% python3 -q
>>> import numpy as np
>>> import numpy.linalg as la
>>> np.set_printoptions(suppress=True, linewidth=140)
>>> B = np.array([[7, 3, 9], [6, 9, 4], [1, 9, 2]])
>>> Z = np.array([[3, 0], [0, 2]])
>>> X = np.block([[B, np.zeros((3, 2))], [np.zeros((2, 3)), Z]])
>>> X
array([[7., 3., 9., 0., 0.],
       [6., 9., 4., 0., 0.],
       [1., 9., 2., 0., 0.],
       [0., 0., 0., 3., 0.],
       [0., 0., 0., 0., 2.]])
>>> vec = np.array([0, 0, 1, -4, 3])
>>> target = X @ vec
>>> target
array([  9.,   4.,   2., -12.,   6.])
>>> np.round(la.solve(X, -3 * target), 1)
array([ 0.,  0., -3., 12., -9.])
>>> np.round(la.solve(X, X[:, 1]), 1) + 0
array([0., 1., 0., 0., 0.])
>>> np.round(la.solve(X, target + X[:, 0]), 1) + 0
array([ 1.,  0.,  1., -4.,  3.])
>>> B = np.array([[0, -5, -5], [1, 5, -3], [-1, 1, 5], [-4, 0, -3], [-2, 1, -2]])
>>> B.T @ X.T
array([[ -6.,   5.,   7., -12.,  -4.],
       [-11.,  19.,  42.,   0.,   2.],
       [  1., -37., -22.,  -9.,  -4.]])
>>> np.einsum("ik,kj->ij", X, B)
array([[ -6., -11.,   1.],
       [  5.,  19., -37.],
       [  7.,  42., -22.],
       [-12.,   0.,  -9.],
       [ -4.,   2.,  -4.]])
>>> np.einsum("ij->j", X)
array([14., 21., 15.,  3.,  2.])
>>> vec = np.array([-2, -1, -2, -2, 1])
>>> a = np.maximum(X @ vec, 0)
>>> np.round(np.tanh(X @ vec), 1)
array([-1., -1., -1., -1.,  1.])
>>> np.flatnonzero(a > 1e-9)
array([4])
>>> a
array([0., 0., 0., 0., 2.])
>>> X * (a > 1e-9)[:, None]
array([[0., 0., 0., 0., 0.],
       [0., 0., 0., 0., 0.],
       [0., 0., 0., 0., 0.],
       [0., 0., 0., 0., 0.],
       [0., 0., 0., 0., 2.]])
>>> X.T @ a
array([0., 0., 0., 0., 4.])
>>> np.maximum(X @ (3 * vec), 0)
array([0., 0., 0., 0., 6.])
>>> K = np.load("arr.npy")
>>> K
array([[ 1,  1,  1,  1, -1, -1, -1, -1],
       [ 1, -1, -1,  1, -1,  1,  1, -1],
       [ 1, -1, -1,  1,  1, -1, -1,  1],
       [ 1, -1,  1, -1, -1,  1, -1,  1]])
>>> rng = np.random.default_rng(977)
>>> B = K + rng.integers(-2, 3, (4, 1)) @ rng.integers(-2, 3, (1, 8))
>>> B
array([[ 3,  1, -1,  5,  3,  3, -5, -1],
       [ 1, -1, -1,  1, -1,  1,  1, -1],
       [ 3, -1, -3,  5,  5,  3, -5,  1],
       [ 2, -1,  0,  1,  1,  3, -3,  1]])
>>> B - K
array([[ 2,  0, -2,  4,  4,  4, -4,  0],
       [ 0,  0,  0,  0,  0,  0,  0,  0],
       [ 2,  0, -2,  4,  4,  4, -4,  0],
       [ 1,  0, -1,  2,  2,  2, -2,  0]])
>>> np.round(la.svd(B - K, compute_uv=False), 1) + 0
array([12.7,  0. ,  0. ,  0. ])
>>> left, s, Vh = la.svd(K, full_matrices=False)
>>> np.round(np.cumsum(s ** 2) / np.sum(s ** 2), 1)
array([0.3, 0.5, 0.8, 1. ])
>>> (s > 1e-8).sum()
np.int64(4)
>>> np.round(left.T @ left, 1) + 0
array([[1., 0., 0., 0.],
       [0., 1., 0., 0.],
       [0., 0., 1., 0.],
       [0., 0., 0., 1.]])
>>> np.round(Vh @ Vh.T, 1) + 0
array([[1., 0., 0., 0.],
       [0., 1., 0., 0.],
       [0., 0., 1., 0.],
       [0., 0., 0., 1.]])
>>> np.allclose(left * s @ Vh, K)
True
>>> np.round(s / s[0], 1)
array([1., 1., 1., 1.])
>>> B = K / np.sqrt((K ** 2).mean(axis=1, keepdims=True))
>>> K - K.mean(axis=1, keepdims=True)
array([[ 1.,  1.,  1.,  1., -1., -1., -1., -1.],
       [ 1., -1., -1.,  1., -1.,  1.,  1., -1.],
       [ 1., -1., -1.,  1.,  1., -1., -1.,  1.],
       [ 1., -1.,  1., -1., -1.,  1., -1.,  1.]])
>>> B[3]
array([ 1., -1.,  1., -1., -1.,  1., -1.,  1.])
>>> la.matrix_rank(B) == la.matrix_rank(K)
np.True_
>>> la.matrix_rank(K - K.mean(axis=1, keepdims=True))
np.int64(4)
>>> F = np.array([[0, 0, 0],
...     [-1, 0, 0],
...     [-1, -1, 1],
...     [0, -1, 1],
...     [0, 0, 0],
...     [0, 0, 0],
...     [0, 0, 0],
...     [-2, -1, -1],
...     [-1, -1, 1],
...     [-2, -1, -1],
...     [1, 0, 2],
...     [-2, 0, -2],
...     [0, 0, 0],
...     [0, 0, 0],
...     [0, 0, 0]])
>>> # rows 0 and 4 are equal
>>> np.round(la.det(2 * X), 1), round(float(la.det(X)), 1)
(np.float64(48960.0), 1530.0)
>>> np.einsum("ii->", X)
np.float64(23.0)
>>> np.round(np.poly(X), 1)
array([    1.,   -23.,   128.,  -523.,  1467., -1530.])
>>> gram = np.cov(F, rowvar=False)
>>> np.argwhere(np.triu(np.abs(np.corrcoef(F.T)) > 0.8, 1))
array([], shape=(0, 2), dtype=int64)
>>> np.round(np.polyfit(F[:, 2], F[:, 1], 1), 1)
array([-0.1, -0.3])
>>> np.round(la.eigvalsh(gram)[::-1], 1) + 0
array([1.5, 0.5, 0. ])
>>> gram.round(1) + 0
array([[0.8, 0.2, 0.6],
       [0.2, 0.2, 0. ],
       [0.6, 0. , 0.9]])
>>> round(np.corrcoef(F[:, 2], F[:, 1])[0, 1], 1)
np.float64(-0.1)
>>> np.argsort(-F.std(axis=0).round(6), kind="stable")
array([2, 0, 1])
>>> hat = F @ la.solve(F.T @ F, F.T)
>>> np.trace(hat)
np.float64(3.0)
>>> vec = np.array([-3, -3, 3])
>>> target = F @ vec
>>> np.round(la.lstsq(F, target)[0], 1)
array([-3., -3.,  3.])
>>> target
array([0, 3, 9, 6, 0, 0, 0, 6, 9, 6, 3, 0, 0, 0, 0])
>>> np.round(la.solve(F.T @ F, F.T @ target), 1)
array([-3., -3.,  3.])
>>> target = target + 0.3 * rng.normal(size=15)
>>> target.round(1) + 0
array([ 0.7,  3.1,  9.1,  6.2, -0.4,  0.5, -0.4,  6.2,  9. ,  6.2,  3.2,  0. , -0.3,  0. , -0.5])
>>> beta, *_ = la.lstsq(F, target)
>>> beta.round()
array([-3., -3.,  3.])
>>> beta.round(1)
array([-3. , -3.1,  3. ])
>>> np.round(F.T @ (target - F @ beta), 1) + 0
array([0., 0., 0.])
>>> round(float(la.norm(target - F @ beta)), 1)
1.2
